$ python -q
>>> import numpy as np
>>> import numpy.linalg as la
>>> np.set_printoptions(suppress=True, linewidth=160)
>>> E = np.load("run4.npy")
>>> E
array([[ -1.92,   9.26,   1.48],
       [  3.34, -14.13,  -2.29],
       [  1.64,  -6.54,  -1.05],
       [ -3.08,  13.96,   2.19],
       [  0.28,  -1.1 ,  -0.37],
       [ -3.11,  13.48,   2.05],
       [  4.15, -14.1 ,  -2.88],
       [  2.78, -12.65,  -1.53],
       [ -0.05,  -0.99,  -0.18],
       [  2.53, -12.66,  -2.27],
       [  0.69,  -5.11,  -1.04],
       [  2.42,  -8.33,  -0.84],
       [  0.18,  -3.06,  -0.52],
       [  1.58,  -6.75,  -1.07],
       [ -2.26,  10.07,   1.7 ],
       [ -0.63,   5.38,   0.89],
       [ -4.17,  12.84,   2.44],
       [ -0.37,   4.14,   0.31],
       [ -2.84,  14.46,   2.56],
       [ -2.98,  13.63,   1.78],
       [  0.22,  -0.17,  -0.62],
       [ -1.74,   7.92,   1.33]])
>>> # column 1 dominates
>>> proj = E @ la.solve(E.T @ E, E.T)
>>> np.round(proj @ E[:, 2], 2)
array([ 1.48, -2.29, -1.05,  2.19, -0.37,  2.05, -2.88, -1.53, -0.18, -2.27, -1.04, -0.84, -0.52, -1.07,  1.7 ,  0.89,  2.44,  0.31,  2.56,  1.78, -0.62,
        1.33])
>>> np.allclose(proj @ proj, proj)
True
>>> np.round(la.eigvalsh(proj), 2) + 0
array([0., 0., 0., 0., 0., 0., 0., 0., 0., 0., 0., 0., 0., 0., 0., 0., 0., 0., 0., 1., 1., 1.])
>>> other = np.c_[E[:, :1] @ np.array([[-1]]), np.array([7, -4, 7, 4, -4, -1, -7, -8, 4, 3, 7, -2, -9, -2, 8, 8, 3, -1, 8, -2, 0, 2])]
>>> other
array([[ 1.92,  7.  ],
       [-3.34, -4.  ],
       [-1.64,  7.  ],
       [ 3.08,  4.  ],
       [-0.28, -4.  ],
       [ 3.11, -1.  ],
       [-4.15, -7.  ],
       [-2.78, -8.  ],
       [ 0.05,  4.  ],
       [-2.53,  3.  ],
       [-0.69,  7.  ],
       [-2.42, -2.  ],
       [-0.18, -9.  ],
       [-1.58, -2.  ],
       [ 2.26,  8.  ],
       [ 0.63,  8.  ],
       [ 4.17,  3.  ],
       [ 0.37, -1.  ],
       [ 2.84,  8.  ],
       [ 2.98, -2.  ],
       [-0.22,  0.  ],
       [ 1.74,  2.  ]])
>>> np.round(la.norm(other - E @ la.lstsq(E, other)[0], axis=0), 2) + 0
array([ 0.  , 21.92])
>>> np.round(la.norm(la.qr(E)[0].T @ other, axis=0) ** 2 / ((other ** 2).sum(axis=0) + 1e-12), 2)
array([1.  , 0.24])
>>> W = np.array([[-2, 3], [2, -2]])
>>> c = np.array([0, 2])
>>> H = np.maximum(other @ W + c, 0)
>>> np.round((H > 0).mean(axis=0), 2)
array([0.55, 0.55])
>>> (H > 0).astype(int)
array([[1, 0],
       [0, 0],
       [1, 0],
       [1, 1],
       [0, 1],
       [0, 1],
       [0, 1],
       [0, 1],
       [1, 0],
       [1, 0],
       [1, 0],
       [1, 0],
       [0, 1],
       [0, 1],
       [1, 0],
       [1, 0],
       [0, 1],
       [0, 1],
       [1, 0],
       [0, 1],
       [1, 1],
       [1, 1]])
>>> la.matrix_rank(H)
np.int64(2)
>>> W2 = np.array([[1, -1, 2], [-1, 3, 3]])
>>> W @ W2
array([[-5, 11,  5],
       [ 4, -8, -2]])
>>> (H @ W2).round(6).argmax(axis=1)
array([2, 0, 2, 2, 1, 1, 1, 1, 2, 2, 2, 2, 1, 1, 2, 2, 1, 1, 2, 1, 2, 2])
